$ python3 -q
>>> import numpy as np
>>> np.set_printoptions(suppress=True, linewidth=100)
>>> M = np.cumsum(np.array([[3, 0, 2],
...     [0, 3, 3],
...     [2, 3, 2],
...     [3, 1, 0],
...     [0, 1, 2],
...     [1, 3, 2],
...     [2, 3, 0],
...     [0, 3, 3],
...     [2, 1, 0],
...     [1, 3, 2],
...     [1, 3, 2],
...     [2, 1, 2],
...     [3, 1, 3],
...     [2, 2, 2],
...     [0, 1, 2],
...     [3, 0, 3],
...     [2, 0, 1],
...     [0, 1, 0],
...     [2, 0, 3],
...     [2, 0, 3],
...     [0, 0, 2],
...     [1, 0, 0],
...     [2, 0, 2],
...     [1, 2, 0],
...     [1, 0, 0],
...     [2, 1, 2],
...     [1, 0, 3],
...     [0, 0, 3],
...     [3, 0, 2],
...     [2, 0, 0]]), axis=0)
>>> M
array([[ 3,  0,  2],
       [ 3,  3,  5],
       [ 5,  6,  7],
       [ 8,  7,  7],
       [ 8,  8,  9],
       [ 9, 11, 11],
       [11, 14, 11],
       [11, 17, 14],
       [13, 18, 14],
       [14, 21, 16],
       [15, 24, 18],
       [17, 25, 20],
       [20, 26, 23],
       [22, 28, 25],
       [22, 29, 27],
       [25, 29, 30],
       [27, 29, 31],
       [27, 30, 31],
       [29, 30, 34],
       [31, 30, 37],
       [31, 30, 39],
       [32, 30, 39],
       [34, 30, 41],
       [35, 32, 41],
       [36, 32, 41],
       [38, 33, 43],
       [39, 33, 46],
       [39, 33, 49],
       [42, 33, 51],
       [44, 33, 51]])
>>> rng = np.random.default_rng(27)
>>> z = rng.permutation(3)
>>> other = M[:, z] * rng.choice([-1, 1], 3)
>>> other
array([[ -3,  -2,   0],
       [ -3,  -5,   3],
       [ -5,  -7,   6],
       [ -8,  -7,   7],
       [ -8,  -9,   8],
       [ -9, -11,  11],
       [-11, -11,  14],
       [-11, -14,  17],
       [-13, -14,  18],
       [-14, -16,  21],
       [-15, -18,  24],
       [-17, -20,  25],
       [-20, -23,  26],
       [-22, -25,  28],
       [-22, -27,  29],
       [-25, -30,  29],
       [-27, -31,  29],
       [-27, -31,  30],
       [-29, -34,  30],
       [-31, -37,  30],
       [-31, -39,  30],
       [-32, -39,  30],
       [-34, -41,  30],
       [-35, -41,  32],
       [-36, -41,  32],
       [-38, -43,  33],
       [-39, -46,  33],
       [-39, -49,  33],
       [-42, -51,  33],
       [-44, -51,  33]])
>>> Uu, _, Vt = np.linalg.svd(M.T @ other)
>>> np.round(np.linalg.lstsq(M, other)[0], 3) + 0
array([[-1.,  0.,  0.],
       [ 0.,  0.,  1.],
       [ 0., -1.,  0.]])
>>> W2 = other[[15, 26]].astype(float)
>>> for _ in range(7):
...     z = np.linalg.norm(other[:, None] - W2, axis=-1).argmin(axis=1)
...     W2 = np.array([other[z == j].mean(axis=0) for j in range(2)])
... 
>>> print(z)
[0 0 0 0 0 0 0 0 0 0 0 0 0 1 1 1 1 1 1 1 1 1 1 1 1 1 1 1 1 1]
>>> np.abs(W2[1] - W2[0]).argmax()
np.int64(1)
>>> cen = M - M.mean(axis=0)
>>> Uu, sigma, Vt = np.linalg.svd(cen, full_matrices=False)
>>> np.abs(Uu[:, 0]).argmax()
np.int64(0)
>>> np.round(sigma ** 2 / (sigma ** 2).sum(), 3)
array([0.971, 0.027, 0.001])
>>> np.round(Vt[0] * np.sign(Vt[0, np.abs(Vt[0]).argmax()]), 3)
array([0.572, 0.446, 0.689])
>>> sigma.round(3)
array([118.108,  19.833,   4.383])
>>> np.abs(Vt[0]).argmax()
np.int64(2)
>>> (np.sign(Uu[:, 0]) == np.sign(Uu[0, 0])).astype(int)
array([1, 1, 1, 1, 1, 1, 1, 1, 1, 1, 1, 1, 1, 0, 0, 0, 0, 0, 0, 0, 0, 0, 0, 0, 0, 0, 0, 0, 0, 0])
>>> round(float((sigma ** 2).sum() ** 2 / (sigma ** 4).sum()), 3)
1.059
>>> G = np.cov(M, rowvar=False)
>>> np.round(np.linalg.eigvalsh(G)[::-1], 3)
array([481.021,  13.564,   0.662])
>>> np.round(M.std(axis=0), 3)
array([12.388, 10.141, 14.914])
>>> print(np.round(np.corrcoef(M[:, 2], M[:, 1])[0, 1], 3))
0.916
>>> print(np.argsort(-M.std(axis=0).round(6), kind="stable"))
[2 0 1]
>>> np.median(M, axis=0)
array([23.5, 29. , 28.5])
>>> G.shape
(3, 3)
>>> m1 = np.loadtxt("block12.csv", delimiter=",")
>>> print(m1)
[[ 0.  0.  0.  0.  0.]
 [ 0.  8.  0.  0.  0.]
 [ 0.  0.  9.  0.  0.]
 [ 0.  0.  0. -3.  0.]
 [ 0.  0.  0.  0. -9.]]
>>> # equal to its transpose
>>> T = np.stack([m1, 4 * m1, m1[::-1]])
>>> np.round(np.linalg.norm(T, axis=(1, 2)), 3)
array([15.33 , 61.319, 15.33 ])
>>> (T @ m1.T).shape
(3, 5, 5)
>>> T.sum(axis=0)
array([[  0.,   0.,   0.,   0.,  -9.],
       [  0.,  40.,   0.,  -3.,   0.],
       [  0.,   0.,  54.,   0.,   0.],
       [  0.,   8.,   0., -15.,   0.],
       [  0.,   0.,   0.,   0., -45.]])
>>> T.shape
(3, 5, 5)
>>> np.einsum("bij,cij->bc", T, T)
array([[ 235.,  940.,   81.],
       [ 940., 3760.,  324.],
       [  81.,  324.,  235.]])
>>> J, _ = np.linalg.qr(np.array([[0.4, 0.7, -1.0, 1.2, -0.6, -1.2, 1.2, -1.7, -2.1],
...     [0.2, -1.6, -1.2, 0.7, 0.9, 0.9, -0.5, -0.9, 1.0],
...     [-1.4, -0.1, 1.1, 0.3, 0.4, -1.0, 1.4, -0.2, -0.2],
...     [0.3, -1.3, -1.0, -1.6, 0.9, 1.7, 0.4, -1.0, 1.2],
...     [0.1, 0.2, 0.4, -0.6, -1.3, 0.3, -1.6, -0.3, 0.6],
...     [-0.4, 1.4, 0.0, 0.9, 0.2, -1.0, -0.9, 0.2, -0.7],
...     [-0.7, -0.4, 0.0, -1.1, 0.8, 1.7, 1.7, -0.6, -0.8],
...     [0.2, 0.5, -1.5, -1.4, -0.8, -0.7, -1.9, 0.7, -2.6],
...     [0.6, 1.0, -0.7, 0.7, -0.8, 1.0, 1.8, -0.1, -0.1]]))
>>> J.round(3)
array([[-0.22 ,  0.239, -0.343,  0.378, -0.22 ,  0.147, -0.48 ,  0.542, -0.198],
       [-0.11 , -0.564, -0.371,  0.544, -0.19 , -0.149,  0.41 , -0.096, -0.032],
       [ 0.77 , -0.013, -0.111,  0.163, -0.338,  0.02 , -0.267, -0.092,  0.418],
       [-0.165, -0.46 , -0.25 , -0.345,  0.291, -0.024, -0.186,  0.382,  0.56 ],
       [-0.055,  0.068,  0.224, -0.283, -0.65 , -0.283,  0.369,  0.463,  0.099],
       [ 0.22 ,  0.497, -0.281,  0.17 ,  0.413,  0.003,  0.54 ,  0.297,  0.214],
       [ 0.385, -0.129, -0.294, -0.275,  0.179, -0.557, -0.104,  0.149, -0.546],
       [-0.11 ,  0.172, -0.661, -0.467, -0.301,  0.298,  0.116, -0.329, -0.042],
       [-0.33 ,  0.341, -0.129,  0.116, -0.032, -0.69 , -0.207, -0.33 ,  0.34 ]])
>>> other = np.linalg.inv(J)
>>> round(np.linalg.cond(J), 3)
np.float64(1.0)
>>> np.round(np.linalg.slogdet(J)[0], 3)
np.float64(1.0)
>>> np.round(np.linalg.det(J) * other, 3)
array([[-0.22 , -0.11 ,  0.77 , -0.165, -0.055,  0.22 ,  0.385, -0.11 , -0.33 ],
       [ 0.239, -0.564, -0.013, -0.46 ,  0.068,  0.497, -0.129,  0.172,  0.341],
       [-0.343, -0.371, -0.111, -0.25 ,  0.224, -0.281, -0.294, -0.661, -0.129],
       [ 0.378,  0.544,  0.163, -0.345, -0.283,  0.17 , -0.275, -0.467,  0.116],
       [-0.22 , -0.19 , -0.338,  0.291, -0.65 ,  0.413,  0.179, -0.301, -0.032],
       [ 0.147, -0.149,  0.02 , -0.024, -0.283,  0.003, -0.557,  0.298, -0.69 ],
       [-0.48 ,  0.41 , -0.267, -0.186,  0.369,  0.54 , -0.104,  0.116, -0.207],
       [ 0.542, -0.096, -0.092,  0.382,  0.463,  0.297,  0.149, -0.329, -0.33 ],
       [-0.198, -0.032,  0.418,  0.56 ,  0.099,  0.214, -0.546, -0.042,  0.34 ]])
>>> np.round(J @ other, 3) + 0
array([[1., 0., 0., 0., 0., 0., 0., 0., 0.],
       [0., 1., 0., 0., 0., 0., 0., 0., 0.],
       [0., 0., 1., 0., 0., 0., 0., 0., 0.],
       [0., 0., 0., 1., 0., 0., 0., 0., 0.],
       [0., 0., 0., 0., 1., 0., 0., 0., 0.],
       [0., 0., 0., 0., 0., 1., 0., 0., 0.],
       [0., 0., 0., 0., 0., 0., 1., 0., 0.],
       [0., 0., 0., 0., 0., 0., 0., 1., 0.],
       [0., 0., 0., 0., 0., 0., 0., 0., 1.]])
>>> other.round(3)
array([[-0.22 , -0.11 ,  0.77 , -0.165, -0.055,  0.22 ,  0.385, -0.11 , -0.33 ],
       [ 0.239, -0.564, -0.013, -0.46 ,  0.068,  0.497, -0.129,  0.172,  0.341],
       [-0.343, -0.371, -0.111, -0.25 ,  0.224, -0.281, -0.294, -0.661, -0.129],
       [ 0.378,  0.544,  0.163, -0.345, -0.283,  0.17 , -0.275, -0.467,  0.116],
       [-0.22 , -0.19 , -0.338,  0.291, -0.65 ,  0.413,  0.179, -0.301, -0.032],
       [ 0.147, -0.149,  0.02 , -0.024, -0.283,  0.003, -0.557,  0.298, -0.69 ],
       [-0.48 ,  0.41 , -0.267, -0.186,  0.369,  0.54 , -0.104,  0.116, -0.207],
       [ 0.542, -0.096, -0.092,  0.382,  0.463,  0.297,  0.149, -0.329, -0.33 ],
       [-0.198, -0.032,  0.418,  0.56 ,  0.099,  0.214, -0.546, -0.042,  0.34 ]])
